% python3 -q
>>> import numpy as np
>>> from numpy import linalg as LA
>>> np.set_printoptions(precision=3, suppress=True, linewidth=160)
>>> def rd(a):
...     return np.round(a, 3) + 0
... 
>>> data = np.loadtxt("test0.csv", delimiter=",")
>>> data
array([[3., 2., 3., 7., 7., 2., 9., 4.],
       [2., 3., 2., 3., 7., 7., 2., 9.],
       [3., 2., 3., 2., 3., 7., 7., 2.],
       [7., 3., 2., 3., 2., 3., 7., 7.],
       [7., 7., 3., 2., 3., 2., 3., 7.],
       [2., 7., 7., 3., 2., 3., 2., 3.],
       [9., 2., 7., 7., 3., 2., 3., 2.],
       [4., 9., 2., 7., 7., 3., 2., 3.]])
>>> # symmetric
>>> vec = np.array([8, 7, 7, 9, -4, -4, 0, -2])
>>> y = data @ vec
>>> y
array([ 78.,   4.,  33.,  84., 110., 115., 174., 126.])
>>> rd(LA.solve(data, data[:, 6]))
array([0., 0., 0., 0., 0., 0., 1., 0.])
>>> rd(LA.solve(data.T, data[5]))
array([0., 0., 0., 0., 0., 1., 0., 0.])
>>> rng = np.random.default_rng(578268)
>>> X = np.array([[0, 1, 2, 1, 3, 0, 2, 3, 0, 2, 3, 0, 2],
...     [2, 1, 3, 0, 0, 0, 2, 2, 3, 0, 3, 2, 1],
...     [2, 3, 2, 1, 0, 2, 3, 0, 1, 0, 3, 1, 3],
...     [2, 0, 2, 2, 3, 2, 1, 0, 3, 1, 2, 0, 2],
...     [2, 3, 2, 0, 3, 1, 2, 0, 2, 0, 0, 3, 2],
...     [3, 2, 2, 1, 1, 1, 3, 1, 0, 2, 2, 1, 2],
...     [0, 1, 3, 3, 3, 3, 3, 0, 2, 2, 1, 1, 3],
...     [0, 2, 0, 0, 0, 2, 0, 2, 2, 0, 2, 3, 2],
...     [2, 2, 0, 2, 3, 0, 1, 1, 3, 3, 3, 0, 1],
...     [1, 0, 3, 2, 3, 1, 3, 3, 2, 2, 1, 0, 2],
...     [1, 0, 0, 1, 3, 0, 0, 1, 1, 3, 2, 0, 0]]) * (rng.random((11, 13)) < 0.3)
>>> X
array([[0, 0, 0, 1, 0, 0, 0, 3, 0, 0, 0, 0, 0],
       [0, 0, 3, 0, 0, 0, 2, 0, 3, 0, 3, 0, 0],
       [0, 0, 0, 0, 0, 0, 0, 0, 0, 0, 0, 0, 0],
       [2, 0, 2, 0, 0, 0, 0, 0, 0, 0, 0, 0, 2],
       [2, 0, 0, 0, 0, 1, 0, 0, 0, 0, 0, 0, 0],
       [3, 2, 2, 0, 0, 0, 0, 1, 0, 2, 0, 0, 0],
       [0, 1, 0, 0, 3, 0, 3, 0, 0, 0, 0, 1, 0],
       [0, 2, 0, 0, 0, 0, 0, 0, 0, 0, 0, 3, 2],
       [0, 0, 0, 0, 0, 0, 1, 1, 0, 0, 3, 0, 0],
       [1, 0, 0, 0, 0, 0, 0, 0, 0, 0, 0, 0, 2],
       [0, 0, 0, 0, 0, 0, 0, 1, 0, 0, 0, 0, 0]])
>>> # null space of dimension 3
>>> U, sig, Vt = LA.svd(X)
>>> np.argmax(sig[:-1] / (sig[1:] + 1e-6)) + 1
np.int64(10)
>>> other = U[:, :10] @ np.diag(sig[:10]) @ Vt[:10]
>>> rd(LA.norm(X - other, 2)), rd(sig[10])
(np.float64(0.0), np.float64(0.0))
>>> rd(LA.norm(X - other) / LA.norm(X))
np.float64(0.0)
>>> LA.matrix_rank(X, rtol=0.05)
np.int64(9)
